% python3 -q
>>> import numpy as np
>>> import numpy.linalg as la
>>> np.set_printoptions(precision=3, suppress=True, linewidth=120, floatmode="fixed")
>>> E = np.load("w.npy")
>>> print(E)
[[4.000 1.000 0.000 0.000 0.000 0.000 0.000 0.000 0.000 0.000 0.000]
 [0.000 4.000 1.000 0.000 0.000 0.000 0.000 0.000 0.000 0.000 0.000]
 [0.000 0.000 4.000 1.000 0.000 0.000 0.000 0.000 0.000 0.000 0.000]
 [0.000 0.000 0.000 4.000 1.000 0.000 0.000 0.000 0.000 0.000 0.000]
 [0.000 0.000 0.000 0.000 4.000 1.000 0.000 0.000 0.000 0.000 0.000]
 [0.000 0.000 0.000 0.000 0.000 4.000 1.000 0.000 0.000 0.000 0.000]
 [0.000 0.000 0.000 0.000 0.000 0.000 4.000 1.000 0.000 0.000 0.000]
 [0.000 0.000 0.000 0.000 0.000 0.000 0.000 4.000 1.000 0.000 0.000]
 [0.000 0.000 0.000 0.000 0.000 0.000 0.000 0.000 4.000 1.000 0.000]
 [0.000 0.000 0.000 0.000 0.000 0.000 0.000 0.000 0.000 4.000 1.000]
 [0.000 0.000 0.000 0.000 0.000 0.000 0.000 0.000 0.000 0.000 4.000]]
>>> # triangular, det is the product of the diagonal
>>> Q, R = la.qr(E)
>>> np.abs(np.diag(R))
array([4.000, 4.000, 4.000, 4.000, 4.000, 4.000, 4.000, 4.000, 4.000, 4.000, 4.000])
>>> np.trace(Q @ Q.T)
np.float64(11.0)
>>> Q.T @ Q
array([[1.000, 0.000, 0.000, 0.000, 0.000, 0.000, 0.000, 0.000, 0.000, 0.000, 0.000],
       [0.000, 1.000, 0.000, 0.000, 0.000, 0.000, 0.000, 0.000, 0.000, 0.000, 0.000],
       [0.000, 0.000, 1.000, 0.000, 0.000, 0.000, 0.000, 0.000, 0.000, 0.000, 0.000],
       [0.000, 0.000, 0.000, 1.000, 0.000, 0.000, 0.000, 0.000, 0.000, 0.000, 0.000],
       [0.000, 0.000, 0.000, 0.000, 1.000, 0.000, 0.000, 0.000, 0.000, 0.000, 0.000],
       [0.000, 0.000, 0.000, 0.000, 0.000, 1.000, 0.000, 0.000, 0.000, 0.000, 0.000],
       [0.000, 0.000, 0.000, 0.000, 0.000, 0.000, 1.000, 0.000, 0.000, 0.000, 0.000],
       [0.000, 0.000, 0.000, 0.000, 0.000, 0.000, 0.000, 1.000, 0.000, 0.000, 0.000],
       [0.000, 0.000, 0.000, 0.000, 0.000, 0.000, 0.000, 0.000, 1.000, 0.000, 0.000],
       [0.000, 0.000, 0.000, 0.000, 0.000, 0.000, 0.000, 0.000, 0.000, 1.000, 0.000],
       [0.000, 0.000, 0.000, 0.000, 0.000, 0.000, 0.000, 0.000, 0.000, 0.000, 1.000]])
>>> abs(R[0, 0]), round(la.norm(E[:, 0]), 3)
(np.float64(4.0), np.float64(4.0))
>>> Q
array([[ 1.000,  0.000,  0.000,  0.000,  0.000,  0.000,  0.000,  0.000,  0.000,  0.000,  0.000],
       [-0.000,  1.000,  0.000,  0.000,  0.000,  0.000,  0.000,  0.000,  0.000,  0.000,  0.000],
       [-0.000, -0.000,  1.000,  0.000,  0.000,  0.000,  0.000,  0.000,  0.000,  0.000,  0.000],
       [-0.000, -0.000, -0.000,  1.000,  0.000,  0.000,  0.000,  0.000,  0.000,  0.000,  0.000],
       [-0.000, -0.000, -0.000, -0.000,  1.000,  0.000,  0.000,  0.000,  0.000,  0.000,  0.000],
       [-0.000, -0.000, -0.000, -0.000, -0.000,  1.000,  0.000,  0.000,  0.000,  0.000,  0.000],
       [-0.000, -0.000, -0.000, -0.000, -0.000, -0.000,  1.000,  0.000,  0.000,  0.000,  0.000],
       [-0.000, -0.000, -0.000, -0.000, -0.000, -0.000, -0.000,  1.000,  0.000,  0.000,  0.000],
       [-0.000, -0.000, -0.000, -0.000, -0.000, -0.000, -0.000, -0.000,  1.000,  0.000,  0.000],
       [-0.000, -0.000, -0.000, -0.000, -0.000, -0.000, -0.000, -0.000, -0.000,  1.000,  0.000],
       [-0.000, -0.000, -0.000, -0.000, -0.000, -0.000, -0.000, -0.000, -0.000, -0.000,  1.000]])
>>> J = np.load("case4.npy")
>>> print(J)
[[-0.089 -0.216 -0.200 -0.020 -0.021 -0.219]
 [ 2.262  4.613  4.602  0.009 -0.018  4.583]
 [ 0.221  0.497  0.459 -0.002  0.008  0.449]
 [-0.442 -0.783 -0.791  0.021 -0.055 -0.762]
 [-0.018 -0.072 -0.093 -0.022 -0.030 -0.070]
 [-0.314 -0.563 -0.570  0.007  0.000 -0.603]
 [ 0.632  1.270  1.262 -0.032  0.029  1.268]
 [ 0.423  0.888  0.867  0.014  0.002  0.911]
 [ 1.018  2.151  2.171 -0.005  0.015  2.133]
 [-0.832 -1.685 -1.626  0.034 -0.027 -1.655]
 [-1.185 -2.420 -2.416 -0.013  0.005 -2.408]
 [-0.559 -1.117 -1.124  0.028  0.008 -1.098]
 [-0.180 -0.422 -0.446 -0.005 -0.019 -0.423]
 [-1.506 -2.990 -3.013 -0.018  0.007 -2.978]
 [-2.022 -3.960 -3.972  0.018 -0.005 -3.965]
 [-0.728 -1.552 -1.486  0.038  0.012 -1.500]
 [-0.247 -0.462 -0.448 -0.034 -0.006 -0.478]
 [ 0.432  0.799  0.772  0.029  0.023  0.829]
 [ 1.143  2.287  2.357  0.010 -0.025  2.359]
 [ 0.206  0.391  0.429  0.046  0.016  0.367]
 [-0.226 -0.492 -0.466  0.047  0.023 -0.466]
 [ 1.249  2.483  2.528  0.006  0.000  2.526]
 [-0.744 -1.504 -1.503  0.034  0.018 -1.488]
 [-0.096 -0.191 -0.188  0.012  0.002 -0.159]
 [-1.177 -2.297 -2.327 -0.043  0.046 -2.326]
 [-1.160 -2.258 -2.241 -0.036  0.004 -2.229]
 [-1.511 -2.966 -2.999 -0.018  0.003 -2.989]
 [-1.132 -2.282 -2.313  0.063 -0.006 -2.282]
 [ 0.726  1.388  1.404  0.001  0.005  1.385]
 [ 0.742  1.479  1.460  0.028  0.000  1.463]
 [-1.136 -2.197 -2.233 -0.013  0.017 -2.189]
 [ 0.112  0.220  0.218 -0.006  0.036  0.246]
 [-1.852 -3.686 -3.711 -0.010 -0.047 -3.699]
 [ 0.944  1.916  1.903 -0.038 -0.011  1.929]
 [ 0.379  0.745  0.753  0.014  0.021  0.777]
 [-0.465 -0.918 -0.927  0.013  0.002 -0.924]
 [ 0.933  1.818  1.848  0.020 -0.038  1.850]
 [-0.673 -1.366 -1.310 -0.007  0.015 -1.314]
 [-0.401 -0.757 -0.748 -0.020  0.005 -0.733]
 [-0.686 -1.380 -1.376 -0.013 -0.026 -1.364]
 [-0.159 -0.296 -0.276  0.020 -0.025 -0.298]]
>>> dist = la.norm(J[:, None] - J[None], axis=-1)
>>> np.unravel_index(dist.round(6).argmax(), dist.shape)
(np.int64(1), np.int64(14))
>>> print(dist[:5, :5])
[[0.000 8.658 1.219 1.045 0.244]
 [8.658 0.000 7.441 9.700 8.417]
 [1.219 7.441 0.000 2.261 0.978]
 [1.045 9.700 2.261 0.000 1.286]
 [0.244 8.417 0.978 1.286 0.000]]
>>> dist.mean(axis=1).argmax()
np.int64(1)
